$ python3 -q
>>> import numpy as np
>>> from numpy import linalg as LA
>>> np.set_printoptions(suppress=True, linewidth=100)
>>> J = np.array([[-2, 1, -2, -1, 2, -2, 0, 1, 1, 0, 1, -2, 0],
...     [-1, 2, 2, 0, 2, -1, 2, 1, 1, 1, -1, -1, -1],
...     [-2, 0, -2, -1, -2, 1, 2, -1, 1, 2, 0, 2, 1],
...     [-2, -1, 0, 1, 2, 2, 0, 0, 0, 2, -1, 2, -1],
...     [-2, 0, 1, -2, 2, -1, 2, 2, -1, 0, -1, -1, 1],
...     [-2, -1, 1, -1, 1, 2, -2, 0, 1, 1, -1, 1, 1],
...     [0, -2, 0, 0, 2, 2, 1, 0, 1, 2, -1, -1, 1],
...     [0, 2, -1, 0, 0, -2, 1, -1, 0, 2, 0, 2, -2],
...     [0, 1, 0, 0, 0, 0, 1, 0, 1, 1, 2, -1, -1],
...     [2, -2, -1, 2, 1, 1, -2, 1, 1, -1, 0, 0, 2],
...     [1, 2, 2, 1, 1, 1, -2, 1, -1, -1, 2, 2, 1]])
>>> J
array([[-2,  1, -2, -1,  2, -2,  0,  1,  1,  0,  1, -2,  0],
       [-1,  2,  2,  0,  2, -1,  2,  1,  1,  1, -1, -1, -1],
       [-2,  0, -2, -1, -2,  1,  2, -1,  1,  2,  0,  2,  1],
       [-2, -1,  0,  1,  2,  2,  0,  0,  0,  2, -1,  2, -1],
       [-2,  0,  1, -2,  2, -1,  2,  2, -1,  0, -1, -1,  1],
       [-2, -1,  1, -1,  1,  2, -2,  0,  1,  1, -1,  1,  1],
       [ 0, -2,  0,  0,  2,  2,  1,  0,  1,  2, -1, -1,  1],
       [ 0,  2, -1,  0,  0, -2,  1, -1,  0,  2,  0,  2, -2],
       [ 0,  1,  0,  0,  0,  0,  1,  0,  1,  1,  2, -1, -1],
       [ 2, -2, -1,  2,  1,  1, -2,  1,  1, -1,  0,  0,  2],
       [ 1,  2,  2,  1,  1,  1, -2,  1, -1, -1,  2,  2,  1]])
>>> cov = J.T @ J
>>> np.round(LA.svd(J, compute_uv=False) ** 2, 3)
array([66.904, 53.827, 44.848, 31.407, 17.99 , 16.714, 10.426,  7.75 ,  4.236,  2.408,  0.49 ])
>>> np.round(LA.eigvalsh(cov)[::-1], 3) + 0
array([66.904, 53.827, 44.848, 31.407, 17.99 , 16.714, 10.426,  7.75 ,  4.236,  2.408,  0.49 ,
        0.   ,  0.   ])
>>> np.allclose(cov, cov.T)
True
>>> LA.matrix_rank(cov)
np.int64(11)
>>> np.diag(cov)
array([26, 24, 20, 13, 27, 25, 27, 10,  9, 21, 14, 25, 16])
>>> data = np.load("x.npy")
>>> data
array([[  0.2,   0.6,   0. ,   1.5,   0.6,  -1.8,  -1.9,   0.6,  -0.2,  -0.2,  -2. ,   0.3],
       [ -1.6,  -1.6,   0.3,  -0.3,   0.1,   1.6,   0.8,   0.3,  -0.7,   1. , -26. ,  -0.9],
       [  0.2,   0.2,   1.5,  -0.1,   0.5,  -0.2,   1.3,   1.6,  -2.7,   0.1,  -8. ,  -0.7],
       [ -0.7,  -0.5,   0.3,   0.4,  -1.1,  -1.2,  -1.7,   1. ,  -0.1,  -0.3, -18. ,  -1.3],
       [  1.4,  -1.1,  -0.4,   0.5,   0.8,   0.1,   1. ,  -2.8,  -1.3,   0.7,   8. ,  -1.2],
       [  1.2,  -0.9,   0.7,  -0.2,  -0.8,  -1.4,   0.8,   0.3,   0.1,  -2.9, -10. ,  -1.2],
       [ -1.4,  -0.2,  -0.9,   0. ,  -0.7,   1.2,  -2.3,   1.4,  -0.9,  -1.9,   6. ,  -1.3],
       [ -0.3,  -1.8,  -0.7,   0.2,  -1.5,  -2.9,   1.7,  -0.8,   2. ,   0.7, -42. ,   1.1],
       [ -1.5,   0. ,   2. ,   2.1,   0.2,  -0.1,   0.8,   1.5,   0.7,  -2.1,  18. ,  -1.3],
       [  1.7,   0.3,   3.1,   1.5,  -0.6,   0.3,  -0.2,   1.3,  -1.2,  -0.8,   4. ,   1.7],
       [  0.7,   0.8,   1. ,  -0.3,  -0.9,  -1.1,   1.8,  -0.7,  -1.1,   0.1,  24. ,   1.2]])
>>> U, sig, vt = LA.svd(data, full_matrices=False)
>>> np.round(U.T @ U, 3) + 0
array([[1., 0., 0., 0., 0., 0., 0., 0., 0., 0., 0.],
       [0., 1., 0., 0., 0., 0., 0., 0., 0., 0., 0.],
       [0., 0., 1., 0., 0., 0., 0., 0., 0., 0., 0.],
       [0., 0., 0., 1., 0., 0., 0., 0., 0., 0., 0.],
       [0., 0., 0., 0., 1., 0., 0., 0., 0., 0., 0.],
       [0., 0., 0., 0., 0., 1., 0., 0., 0., 0., 0.],
       [0., 0., 0., 0., 0., 0., 1., 0., 0., 0., 0.],
       [0., 0., 0., 0., 0., 0., 0., 1., 0., 0., 0.],
       [0., 0., 0., 0., 0., 0., 0., 0., 1., 0., 0.],
       [0., 0., 0., 0., 0., 0., 0., 0., 0., 1., 0.],
       [0., 0., 0., 0., 0., 0., 0., 0., 0., 0., 1.]])
>>> np.round(np.cumsum(sig ** 2) / np.sum(sig ** 2), 3)
array([0.961, 0.972, 0.981, 0.987, 0.992, 0.995, 0.997, 0.999, 1.   , 1.   , 1.   ])
>>> np.allclose(U * sig @ vt, data)
True
>>> np.round(U.T @ data @ vt.T, 3) + 0
array([[62.942,  0.   ,  0.   ,  0.   ,  0.   ,  0.   ,  0.   ,  0.   ,  0.   ,  0.   ,  0.   ],
       [ 0.   ,  6.651,  0.   ,  0.   ,  0.   ,  0.   ,  0.   ,  0.   ,  0.   ,  0.   ,  0.   ],
       [ 0.   ,  0.   ,  5.978,  0.   ,  0.   ,  0.   ,  0.   ,  0.   ,  0.   ,  0.   ,  0.   ],
       [ 0.   ,  0.   ,  0.   ,  5.044,  0.   ,  0.   ,  0.   ,  0.   ,  0.   ,  0.   ,  0.   ],
       [ 0.   ,  0.   ,  0.   ,  0.   ,  4.327,  0.   ,  0.   ,  0.   ,  0.   ,  0.   ,  0.   ],
       [ 0.   ,  0.   ,  0.   ,  0.   ,  0.   ,  3.698,  0.   ,  0.   ,  0.   ,  0.   ,  0.   ],
       [ 0.   ,  0.   ,  0.   ,  0.   ,  0.   ,  0.   ,  2.982,  0.   ,  0.   ,  0.   ,  0.   ],
       [ 0.   ,  0.   ,  0.   ,  0.   ,  0.   ,  0.   ,  0.   ,  2.615,  0.   ,  0.   ,  0.   ],
       [ 0.   ,  0.   ,  0.   ,  0.   ,  0.   ,  0.   ,  0.   ,  0.   ,  1.991,  0.   ,  0.   ],
       [ 0.   ,  0.   ,  0.   ,  0.   ,  0.   ,  0.   ,  0.   ,  0.   ,  0.   ,  1.152,  0.   ],
       [ 0.   ,  0.   ,  0.   ,  0.   ,  0.   ,  0.   ,  0.   ,  0.   ,  0.   ,  0.   ,  0.348]])
